% ipython --no-banner

In [1]: import numpy as np

In [2]: np.set_printoptions(precision=3, suppress=True, linewidth=200)

In [3]: arr = np.loadtxt("test14.csv", delimiter=",")

In [4]: arr
Out[4]: 
array([[ 0.242, -0.5  ,  0.1  ],
       [-1.548,  0.3  , -0.8  ],
       [-1.661, -0.6  , -0.8  ],
       [-1.588,  0.1  , -0.8  ],
       [-2.058,  1.2  , -1.   ],
       [-0.312,  2.2  , -0.1  ],
       [-2.038,  1.3  , -1.1  ],
       [-1.554,  0.5  , -0.8  ],
       [-0.599,  1.1  , -0.4  ],
       [ 4.826, -0.4  ,  2.3  ],
       [-2.353,  0.6  , -1.2  ],
       [ 2.338, -1.8  ,  1.1  ],
       [-0.526, -1.3  , -0.3  ],
       [ 0.506,  0.5  ,  0.3  ],
       [ 3.648, -1.5  ,  1.8  ],
       [ 1.093, -0.8  ,  0.6  ],
       [ 2.486,  0.   ,  1.2  ],
       [ 0.387,  1.   ,  0.2  ],
       [-1.091,  0.4  , -0.6  ],
       [-1.172,  0.8  , -0.7  ],
       [ 1.57 ,  1.3  ,  0.8  ],
       [-1.373, -0.5  , -0.6  ],
       [-0.789, -0.3  , -0.5  ],
       [-1.011, -0.5  , -0.5  ]])

In [5]: Xc = arr - arr.mean(axis=0)

In [6]: vecs = np.linalg.svd(Xc)[2][:2]

In [7]: B = Xc - Xc @ vecs.T @ vecs

In [8]: np.diag(vecs.T @ vecs)
Out[8]: array([0.803, 1.   , 0.197])

In [9]: G = np.cov(arr, rowvar=False)

In [10]: np.round(np.corrcoef(arr[:, 0], arr[:, 1])[0, 1], 3)
Out[10]: np.float64(-0.397)

In [11]: G
Out[11]: 
array([[ 3.606, -0.745,  1.784],
       [-0.745,  0.974, -0.368],
       [ 1.784, -0.368,  0.885]])

In [12]: arr.std(axis=0)
Out[12]: array([1.859, 0.966, 0.921])

In [13]: np.corrcoef(arr.T)
Out[13]: 
array([[ 1.   , -0.397,  0.998],
       [-0.397,  1.   , -0.396],
       [ 0.998, -0.396,  1.   ]])

In [14]: G.shape
Out[14]: (3, 3)

In [15]: np.polyfit(arr[:, 0], arr[:, 1], 1)
Out[15]: array([-0.207,  0.107])

In [16]: np.argwhere(np.triu(np.abs(np.corrcoef(arr.T)) > 0.8, 1))
Out[16]: array([[0, 2]])

In [17]: np.argsort(-arr.std(axis=0).round(6), kind="stable")
Out[17]: array([0, 1, 2])

In [18]: U, s, vt = np.linalg.svd(arr)

In [19]: np.argmax(s[:-1] / (s[1:] + 1e-6)) + 1
Out[19]: np.int64(2)

In [20]: B = U[:, :2] @ np.diag(s[:2]) @ vt[:2]

In [21]: round(np.linalg.norm(arr - B) / np.linalg.norm(arr), 3)
Out[21]: np.float64(0.023)

In [22]: q, _ = np.linalg.qr(np.array([[0.8, 1.1, 1.8, 0.5, 0.4],
    ...:     [-1.0, -0.5, 0.4, -0.4, 2.4],
    ...:     [0.3, 0.2, -0.4, 1.7, 0.2],
    ...:     [1.1, 0.0, -0.3, -0.6, -0.4],
    ...:     [-0.2, 0.0, 0.5, -0.6, -0.3]]))

In [23]: J = q[:, :5]

In [24]: J
Out[24]: 
array([[-0.463, -0.796,  0.344, -0.12 , -0.139],
       [ 0.579,  0.019,  0.553, -0.573, -0.174],
       [-0.174, -0.061, -0.511, -0.772,  0.33 ],
       [-0.637,  0.593,  0.452, -0.195,  0.019],
       [ 0.116, -0.108,  0.332,  0.155,  0.917]])

In [25]: # keeps lengths

In [26]: B = np.array([[2, -1], [0, 3], [-2, -1], [1, 2], [1, -3]])

In [27]: np.einsum("ik,kj->ij", J, B)
Out[27]: 
array([[-1.875, -2.089],
       [-0.694, -1.699],
       [ 0.233, -2.035],
       [-2.354,  1.516],
       [ 0.64 , -3.211]])

In [28]: B.T @ J.T
Out[28]: 
array([[-1.875, -0.694,  0.233, -2.354,  0.64 ],
       [-2.089, -1.699, -2.035,  1.516, -3.211]])

In [29]: np.linalg.matrix_rank(np.vstack([J, B.T]))
Out[29]: np.int64(5)

In [30]: np.linalg.matrix_rank(J @ B)
Out[30]: np.int64(2)

In [31]: np.einsum("ij,ij->i", J, J)
Out[31]: array([1., 1., 1., 1., 1.])

In [32]: np.einsum("ik,kj->ji", J, B)
Out[32]: 
array([[-1.875, -0.694,  0.233, -2.354,  0.64 ],
       [-2.089, -1.699, -2.035,  1.516, -3.211]])

In [33]: np.einsum("ij->j", J)
Out[33]: array([-0.579, -0.353,  1.171, -1.504,  0.953])
